% ipython --no-banner

In [1]: import numpy as np

In [2]: np.set_printoptions(precision=1, suppress=True, linewidth=100)

In [3]: rng = np.random.default_rng(92824)

In [4]: feats = np.eye(3, dtype=int)[rng.permutation(3)] * np.array([-3, 1, 1])

In [5]: feats
Out[5]: 
array([[-3,  0,  0],
       [ 0,  0,  1],
       [ 0,  1,  0]])

In [6]: # equal to its transpose

In [7]: w, vecs = np.linalg.eigh(feats)

In [8]: x = np.array([4, 9, 9])

In [9]: round(x @ feats @ x / (x @ x), 1), w[0], w[-1]
Out[9]: (np.float64(0.6), np.float64(-3.0), np.float64(1.0))

In [10]: vecs * np.maximum(w, 0) @ vecs.T
Out[10]: 
array([[0. , 0. , 0. ],
       [0. , 0.5, 0.5],
       [0. , 0.5, 0.5]])

In [11]: np.abs(feats).sum(axis=1).max(), np.abs(w).max()
Out[11]: (np.int64(3), np.float64(3.0))

In [12]: [round(float(np.linalg.det(feats[:i, :i])), 2) + 0 for i in range(1, 4)]
Out[12]: [-3.0, 0.0, 3.0]

In [13]: np.all(np.linalg.eigvalsh(feats) > 0)
Out[13]: np.False_

In [14]: round(float(np.linalg.eigvalsh(feats).min()), 1)
Out[14]: -3.0

In [15]: A2 = np.array([[2, 3, 1], [1, -3, -3], [-2, 3, 2]])

In [16]: feats @ A2
Out[16]: 
array([[-6, -9, -3],
       [-2,  3,  2],
       [ 1, -3, -3]])

In [17]: np.linalg.matrix_rank(np.vstack([feats, A2.T]))
Out[17]: np.int64(3)

In [18]: np.einsum("ik,kj->ij", feats, A2)
Out[18]: 
array([[-6, -9, -3],
       [-2,  3,  2],
       [ 1, -3, -3]])

In [19]: round(float(np.linalg.det(2 * feats)), 1), np.round(np.linalg.det(feats), 1)
Out[19]: (24.0, np.float64(3.0))

In [20]: np.einsum("ij,ji->", feats, feats)
Out[20]: np.int64(11)

In [21]: round(np.linalg.det(feats.T), 1)
Out[21]: np.float64(3.0)

In [22]: np.kron(np.eye(2, dtype=int), feats)
Out[22]: 
array([[-3,  0,  0,  0,  0,  0],
       [ 0,  0,  1,  0,  0,  0],
       [ 0,  1,  0,  0,  0,  0],
       [ 0,  0,  0, -3,  0,  0],
       [ 0,  0,  0,  0,  0,  1],
       [ 0,  0,  0,  0,  1,  0]])

In [23]: np.linalg.eigvals(feats)
Out[23]: array([ 1., -1., -3.])

In [24]: A2 = feats / np.linalg.norm(feats, axis=1, keepdims=True)

In [25]: cov = A2 @ A2.T

In [26]: (cov - 2 * np.eye(3)).round(6).argmax(axis=1)
Out[26]: array([1, 0, 0])

In [27]: M = np.load("test11.npy")

In [28]: M
Out[28]: 
array([[0.2, 0. , 0.2, 0. , 0.2, 0.2, 0. ],
       [0. , 0.2, 0.2, 0.2, 0. , 0.2, 0. ],
       [0.2, 0.2, 0.2, 0.2, 0.2, 0. , 0. ],
       [0.2, 0. , 0.2, 0.2, 0. , 0.2, 0. ],
       [0. , 0. , 0. , 0.3, 0.7, 0. , 0. ],
       [0.2, 0. , 0. , 0. , 0.2, 0.5, 0. ],
       [0. , 0. , 0.3, 0. , 0. , 0.3, 0.3]])

In [29]: (M + M.T) / 2
Out[29]: 
array([[0.2, 0. , 0.2, 0.1, 0.1, 0.2, 0. ],
       [0. , 0.2, 0.2, 0.1, 0. , 0.1, 0. ],
       [0.2, 0.2, 0.2, 0.2, 0.1, 0. , 0.2],
       [0.1, 0.1, 0.2, 0.2, 0.2, 0.1, 0. ],
       [0.1, 0. , 0.1, 0.2, 0.7, 0.1, 0. ],
       [0.2, 0.1, 0. , 0.1, 0.1, 0.5, 0.2],
       [0. , 0. , 0.2, 0. , 0. , 0.2, 0.3]])

In [30]: np.round((M - M.T) / 2, 1) + 0
Out[30]: 
array([[ 0. ,  0. ,  0. , -0.1,  0.1,  0. ,  0. ],
       [ 0. ,  0. ,  0. ,  0.1,  0. ,  0.1,  0. ],
       [ 0. ,  0. ,  0. ,  0. ,  0.1,  0. , -0.2],
       [ 0.1, -0.1,  0. ,  0. , -0.2,  0.1,  0. ],
       [-0.1,  0. , -0.1,  0.2,  0. , -0.1,  0. ],
       [ 0. , -0.1,  0. , -0.1,  0.1,  0. , -0.2],
       [ 0. ,  0. ,  0.2,  0. ,  0. ,  0.2,  0. ]])

In [31]: round(np.abs(np.linalg.eigvals(M)).max(), 1)
Out[31]: np.float64(1.0)

In [32]: np.round(M @ M, 1) + 0
Out[32]: 
array([[0.2, 0. , 0.1, 0.1, 0.3, 0.2, 0. ],
       [0.2, 0.1, 0.2, 0.2, 0.1, 0.2, 0. ],
       [0.1, 0.1, 0.2, 0.2, 0.2, 0.2, 0. ],
       [0.2, 0. , 0.2, 0.1, 0.2, 0.2, 0. ],
       [0.1, 0. , 0.1, 0.3, 0.4, 0.1, 0. ],
       [0.2, 0. , 0.1, 0.1, 0.4, 0.3, 0. ],
       [0.2, 0.1, 0.2, 0.1, 0.2, 0.3, 0.1]])

In [33]: np.allclose(M @ M.T, M.T @ M)
Out[33]: False

In [34]: M.inv()
---------------------------------------------------------------------------
AttributeError                            Traceback (most recent call last)
Cell In[34], line 1
----> 1 M.inv()

AttributeError: 'numpy.ndarray' object has no attribute 'inv'
